$ python -q
>>> import numpy as np
>>> np.set_printoptions(suppress=True, linewidth=100)
>>> F = np.array([[0.02, 3.02, -0.41],
...     [-5.41, 3.96, 4.99],
...     [-6.93, 1.01, -0.73],
...     [-0.53, 2.56, -1.36],
...     [-3.52, -2.41, -5.88],
...     [-7.14, 4.78, -1.07],
...     [-0.56, 14.57, 1.27],
...     [0.44, 1.38, -0.19],
...     [11.17, 8.64, 7.63],
...     [12.54, 0.74, 1.25]])
>>> f = np.array([3, 4])
>>> np.round(np.correlate(F[3], F[5], "full"), 2)
array([  0.57,  -5.27,  17.48, -24.78,   9.71])
>>> P = F @ np.linalg.solve(F.T @ F, F.T)
>>> round(float(np.trace(P)), 2)
3.0
>>> np.linalg.matrix_rank(np.eye(10) - P)
np.int64(7)
>>> np.round(np.diag(P), 2)
array([0.05, 0.5 , 0.13, 0.08, 0.32, 0.22, 0.72, 0.01, 0.56, 0.42])
>>> np.round(P @ F[:, 1], 2)
array([ 3.02,  3.96,  1.01,  2.56, -2.41,  4.78, 14.57,  1.38,  8.64,  0.74])
>>> np.round(np.linalg.eigvalsh(P), 2) + 0
array([0., 0., 0., 0., 0., 0., 0., 1., 1., 1.])
>>> np.allclose(P @ P, P)
True
>>> C2 = np.cov(F, rowvar=False)
>>> np.round(np.median(F, axis=0), 2)
array([-0.55,  2.79, -0.3 ])
>>> np.round(F.std(axis=0), 2)
array([6.51, 4.52, 3.49])
>>> d = np.linalg.norm(F[:, None] - F[None], axis=-1)
>>> d[:5, :5].round(2)
array([[ 0.  ,  7.72,  7.24,  1.19,  8.48],
       [ 7.72,  0.  ,  6.61,  8.13, 12.74],
       [ 7.24,  6.61,  0.  ,  6.62,  7.06],
       [ 1.19,  8.13,  6.62,  0.  ,  7.35],
       [ 8.48, 12.74,  7.06,  7.35,  0.  ]])
>>> d.mean(axis=1).argmax()
np.int64(8)
>>> (d + 1e9 * np.eye(10)).round(6).argmin(axis=1)
array([3, 5, 5, 0, 2, 2, 0, 0, 9, 8])
>>> d.shape
(10, 10)
>>> np.flatnonzero(d[6] < d.mean() / 2)
array([6])
>>> out = np.array([[-3, 3, 2, 1], [0, -3, -3, -2], [3, 2, 3, -1], [0, 2, -1, 2]])
>>> data = np.tril(out)
>>> data
array([[-3,  0,  0,  0],
       [ 0, -3,  0,  0],
       [ 3,  2,  3,  0],
       [ 0,  2, -1,  2]])
>>> # triangular
>>> np.linalg.matrix_power(data - np.diag(np.diag(data)), 4)
array([[0, 0, 0, 0],
       [0, 0, 0, 0],
       [0, 0, 0, 0],
       [0, 0, 0, 0]])
>>> np.prod(np.diag(data)), np.round(np.linalg.det(data), 2)
(np.int64(54), np.float64(54.0))
>>> data @ data
array([[ 9,  0,  0,  0],
       [ 0,  9,  0,  0],
       [ 0,  0,  9,  0],
       [-3, -4, -5,  4]])
>>> np.linalg.matrix_rank(data - data[0, 0] * np.eye(4))
np.int64(2)
>>> C2 = F.T @ F
>>> np.allclose(C2, C2.T)
True
>>> (F @ F.T).shape
(10, 10)
>>> np.trace(data)
np.int64(-1)
>>> (data - data.T) / 2
array([[ 0. ,  0. , -1.5,  0. ],
       [ 0. ,  0. , -1. , -1. ],
       [ 1.5,  1. ,  0. ,  0.5],
       [ 0. ,  1. , -0.5,  0. ]])
>>> w, vecs = np.linalg.eig(data)
>>> w
array([ 2.,  3., -3., -3.])
>>> data @ vecs[:, 0] - w[0] * vecs[:, 0]
array([0., 0., 0., 0.])
>>> np.prod(w)
np.float64(54.0)
>>> np.round(np.sort(np.linalg.eigvals(data @ data)), 2)
array([4., 9., 9., 9.])
>>> P = np.triu(np.array([[1, 0, 9, 2], [9, 6, 2, 7], [1, 3, 3, 4], [0, 2, 7, 8]]), 1) + np.eye(4)
>>> out = P @ data @ np.linalg.inv(P)
>>> np.linalg.matrix_rank(out)
np.int64(4)
>>> P @ data - data @ P
array([[ 27.,  22.,  52.,  10.],
       [  6.,  18.,   5.,  35.],
       [  0.,   8., -35., -24.],
       [  0.,   0.,  -4., -10.]])
>>> np.trace(out), np.trace(data)
(np.float64(-1.0), np.int64(-1))
>>> np.round(np.poly(out), 2)
array([  1.,   1., -15.,  -9.,  54.])
>>> mat = np.load("block7.npy")
>>> mat.round(2)
array([[-0.95, -0.08, -0.01,  0.31],
       [ 0.32, -0.12, -0.09,  0.94],
       [ 0.  , -0.46, -0.88, -0.14],
       [-0.04,  0.88, -0.47,  0.08]])
>>> rng = np.random.default_rng(23)
>>> labels = rng.permutation(4)
>>> out = mat[:, labels] * rng.choice([-1, 1], 4)
>>> out.round(2)
array([[ 0.01, -0.31, -0.08,  0.95],
       [ 0.09, -0.94, -0.12, -0.32],
       [ 0.88,  0.14, -0.46, -0.  ],
       [ 0.47, -0.08,  0.88,  0.04]])
>>> left, _, VT = np.linalg.svd(mat.T @ out)
>>> labels
array([2, 3, 1, 0])
>>> O, vecs = np.linalg.qr(mat[:, :1])[0], np.linalg.qr(mat[:, 1:])[0]
>>> s = np.linalg.svd(O.T @ vecs, compute_uv=False)
>>> s.round(2) + 0
array([0.])
>>> Xc = (F - F.mean(axis=0)) / F.std(axis=0)
>>> np.argwhere(np.abs(Xc) > 2)
array([[6, 1],
       [8, 2]])
>>> c = np.linalg.lstsq(np.delete(Xc, 0, axis=1), Xc[:, 0])[0]
>>> c.round(2)
array([-0.17,  0.57])
>>> np.round(1 - np.var(Xc[:, 0] - np.delete(Xc, 0, axis=1) @ c), 2)
np.float64(0.24)
>>> out = mat + rng.integers(-2, 3, (4, 1)) @ rng.integers(-2, 3, (1, 4))
>>> out.round(2)
array([[-0.95,  1.92,  1.99,  2.31],
       [ 0.32, -1.12, -1.09, -0.06],
       [ 0.  , -1.46, -1.88, -1.14],
       [-0.04, -1.12, -2.47, -1.92]])
>>> np.round(np.linalg.svd(out - mat, compute_uv=False), 2) + 0
array([5.48, 0.  , 0.  , 0.  ])
>>> np.round(out - mat, 2)
array([[ 0.,  2.,  2.,  2.],
       [ 0., -1., -1., -1.],
       [ 0., -1., -1., -1.],
       [ 0., -2., -2., -2.]])
>>> np.linalg.matrix_rank(out - mat, tol=1e-8)
np.int64(1)
>>> X = np.load("w.npy")
>>> X
array([[ 0,  0,  0, -8],
       [ 0,  9,  0,  0],
       [ 0,  7, -8,  2]])
>>> out = X / np.sqrt((X ** 2).mean(axis=1, keepdims=True))
>>> np.linalg.matrix_rank(out) == np.linalg.matrix_rank(X)
np.True_
>>> np.round(np.linalg.norm(out, axis=1), 2)
array([2., 2., 2.])
>>> X.reshape(2, -1)
array([[ 0,  0,  0, -8,  0,  9],
       [ 0,  0,  0,  7, -8,  2]])
>>> X.reshape(-1, 2)
array([[ 0,  0],
       [ 0, -8],
       [ 0,  9],
       [ 0,  0],
       [ 0,  7],
       [-8,  2]])
>>> t3 = X.reshape(3, 2, -1)
>>> t3.sum(axis=1)
array([[ 0, -8],
       [ 0,  9],
       [-8,  9]])
>>> t3.shape
(3, 2, 2)
>>> t3.transpose(1, 0, 2)
array([[[ 0,  0],
        [ 0,  9],
        [ 0,  7]],

       [[ 0, -8],
        [ 0,  0],
        [-8,  2]]])
>>> t3[:, 0]
array([[0, 0],
       [0, 9],
       [0, 7]])
>>> np.einsum("ihd,ihd->ih", t3, t3)
array([[ 0, 64],
       [81,  0],
       [49, 68]])
>>> feats = np.array([[0.4, -0.8, 6.0, 0.2],
...     [-0.9, -1.3, -3.0, 1.5],
...     [-0.8, -0.3, 14.0, 0.0],
...     [-0.2, 0.8, 7.0, -0.5]])
>>> x = np.array([3, 2, 1, 1])
>>> y = feats @ x
>>> y.round(2)
array([ 5.8, -6.8, 11. ,  7.5])
>>> np.round(np.linalg.solve(feats, y + feats[:, 3]), 2)
array([3., 2., 1., 2.])
>>> np.round(np.linalg.solve(feats, y), 2)
array([3., 2., 1., 1.])
>>> np.round(np.linalg.solve(feats, feats[:, 2]), 2) + 0
array([0., 0., 1., 0.])
>>> w, vecs = np.linalg.eig(feats)
>>> np.round(np.sort(np.linalg.eigvals(feats.T)), 2)
array([-2.39,  0.21,  1.1 , 13.68])
>>> np.round(np.sort(np.linalg.eigvals(feats @ feats)), 2)
array([  0.04,   1.21,   5.71, 187.1 ])
>>> np.round(np.sort(np.linalg.eigvals(np.linalg.inv(feats))), 2)
array([-0.42,  0.07,  0.91,  4.73])
>>> labels = rng.permutation(4)
>>> out = feats[:, labels] * rng.choice([-1, 1], 4)
>>> out
array([[-0.2,  6. , -0.4, -0.8],
       [-1.5, -3. ,  0.9, -1.3],
       [-0. , 14. ,  0.8, -0.3],
       [ 0.5,  7. ,  0.2,  0.8]])
>>> left, _, VT = np.linalg.svd(feats.T @ out)
>>> np.round(np.linalg.lstsq(feats, out)[0], 2) + 0
array([[ 0.,  0., -1.,  0.],
       [ 0.,  0.,  0.,  1.],
       [ 0.,  1.,  0.,  0.],
       [-1.,  0.,  0.,  0.]])
>>> np.round(left @ VT, 2) + 0
array([[ 0.,  0., -1.,  0.],
       [ 0.,  0.,  0.,  1.],
       [ 0.,  1.,  0.,  0.],
       [-1.,  0.,  0.,  0.]])
>>> labels
array([3, 2, 0, 1])
>>> f = np.array([-2, 0])
>>> np.round(np.cross(feats[0, :3], feats[1, :3]), 2)
array([10.2 , -4.2 , -1.24])
>>> np.round(np.correlate(feats[0], feats[1], "full"), 2)
array([  0.6 ,  -2.4 ,  10.88, -17.02,  -7.68,  -5.66,  -0.18])
>>> np.array([np.convolve(row, f, "same") for row in feats])
array([[ -0.8,   1.6, -12. ,  -0.4],
       [  1.8,   2.6,   6. ,  -3. ],
       [  1.6,   0.6, -28. ,   0. ],
       [  0.4,  -1.6, -14. ,   1. ]])
>>> arr = np.load("arr.npy")
>>> arr
array([[ 0.,  2.,  0.,  0.],
       [-2., -2.,  0.,  0.],
       [ 0.,  0., -3.,  0.],
       [ 0.,  0.,  0.,  3.]])
>>> np.round(np.linalg.matrix_power(arr, 2), 2)
array([[-4., -4.,  0.,  0.],
       [ 4.,  0.,  0.,  0.],
       [ 0.,  0.,  9.,  0.],
       [ 0.,  0.,  0.,  9.]])
>>> np.trace(arr)
np.float64(-2.0)
>>> np.round(np.abs(np.linalg.eigvals(arr)).max(), 2)
np.float64(3.0)
>>> np.allclose(arr, arr.T)
False
>>> (arr - arr.T) / 2
array([[ 0.,  2.,  0.,  0.],
       [-2.,  0.,  0.,  0.],
       [ 0.,  0.,  0.,  0.],
       [ 0.,  0.,  0.,  0.]])
>>> arr @ arr
array([[-4., -4.,  0.,  0.],
       [ 4.,  0.,  0.,  0.],
       [ 0.,  0.,  9.,  0.],
       [ 0.,  0.,  0.,  9.]])
>>> f, r1 = arr[1], arr[3]
>>> f @ r1
np.float64(0.0)
>>> pr = (f @ r1) / (f @ f) * f
>>> np.linalg.matrix_rank(np.outer(f, r1))
np.int64(1)
>>> r1 - pr
array([0., 0., 0., 3.])
>>> np.outer(f, r1)
array([[-0., -0., -0., -6.],
       [-0., -0., -0., -6.],
       [ 0.,  0.,  0.,  0.],
       [ 0.,  0.,  0.,  0.]])
>>> np.round(np.poly(arr), 2)
array([  1.,   2.,  -5., -18., -36.])
>>> np.round(np.linalg.eigvals(arr), 2)
array([-1.+1.73j, -1.-1.73j, -3.+0.j  ,  3.+0.j  ])
>>> np.kron(np.eye(2, dtype=int), arr)
array([[ 0.,  2.,  0.,  0.,  0.,  0.,  0.,  0.],
       [-2., -2.,  0.,  0., -0., -0.,  0.,  0.],
       [ 0.,  0., -3.,  0.,  0.,  0., -0.,  0.],
       [ 0.,  0.,  0.,  3.,  0.,  0.,  0.,  0.],
       [ 0.,  0.,  0.,  0.,  0.,  2.,  0.,  0.],
       [-0., -0.,  0.,  0., -2., -2.,  0.,  0.],
       [ 0.,  0., -0.,  0.,  0.,  0., -3.,  0.],
       [ 0.,  0.,  0.,  0.,  0.,  0.,  0.,  3.]])
>>> W0 = np.load("run16.npy")
>>> W0
array([[  0,   0,   0],
       [  0,  25, -15],
       [  0, -15,   9]])
>>> W0 @ W0
array([[   0,    0,    0],
       [   0,  850, -510],
       [   0, -510,  306]])
>>> round(float(np.linalg.eigvals(data).sum().real), 2)
-1.0
>>> np.kron(np.eye(2, dtype=int), data)
array([[-3,  0,  0,  0,  0,  0,  0,  0],
       [ 0, -3,  0,  0,  0,  0,  0,  0],
       [ 3,  2,  3,  0,  0,  0,  0,  0],
       [ 0,  2, -1,  2,  0,  0,  0,  0],
       [ 0,  0,  0,  0, -3,  0,  0,  0],
       [ 0,  0,  0,  0,  0, -3,  0,  0],
       [ 0,  0,  0,  0,  3,  2,  3,  0],
       [ 0,  0,  0,  0,  0,  2, -1,  2]])
>>> np.einsum("ii->", data)
np.int64(-1)
>>> w, vecs = np.linalg.eigh(W0)
>>> (w > 1e-8).sum(), (w < -1e-8).sum()
(np.int64(1), np.int64(0))
>>> np.abs(vecs[:, -1]).round(6).argmax()
np.int64(1)
>>> np.round(np.linalg.svd(W0, compute_uv=False), 2) + 0
array([34.,  0.,  0.])
>>> np.round(np.abs(vecs[:, -1]), 2)
array([0.  , 0.86, 0.51])
>>> np.round(vecs.T @ vecs, 2) + 0
array([[1., 0., 0.],
       [0., 1., 0.],
       [0., 0., 1.]])
>>> w.sum(), np.trace(W0)
(np.float64(34.0), np.int64(34))
>>> w.round(2) + 0
array([ 0.,  0., 34.])
>>> np.round(np.linalg.eigvalsh(W0 + -1 * np.eye(3)), 2)
array([-1., -1., 33.])
>>> K = np.load("layer19.npy")
>>> K
array([[-56.73,  90.04, -74.3 ],
       [-44.76,  71.61, -58.39],
       [-44.1 ,  70.6 , -57.52],
       [-43.62,  69.86, -56.89],
       [-40.71,  65.39, -53.06],
       [-39.09,  62.91, -50.95],
       [-34.16,  55.37, -44.54],
       [-24.38,  40.46, -32.03],
       [-18.93,  32.16, -25.18],
       [-14.44,  25.33, -19.63],
       [ -7.1 ,  14.06, -10.71],
       [ -3.8 ,   8.81,  -6.71],
       [ -3.19,   7.81,  -5.97],
       [ -2.8 ,   7.16,  -5.48],
       [ -1.3 ,   4.49,  -3.53],
       [  0.03,   0.83,  -0.77],
       [ -0.55,  -1.69,   2.  ],
       [ -0.79,  -2.38,   2.92],
       [ -1.18,  -3.89,   4.99],
       [ -1.42,  -8.73,  11.48],
       [  0.13, -19.37,  25.01],
       [  1.78, -26.36,  33.6 ],
       [  1.81, -26.47,  33.74],
       [  6.14, -41.55,  51.82],
       [ 11.09, -56.59,  69.52],
       [ 17.79, -75.42,  91.33]])
>>> x = np.array([0, 3, 1])
>>> np.linalg.norm(K @ x) <= np.linalg.norm(K, 2) * np.linalg.norm(x) + 1e-9
np.True_
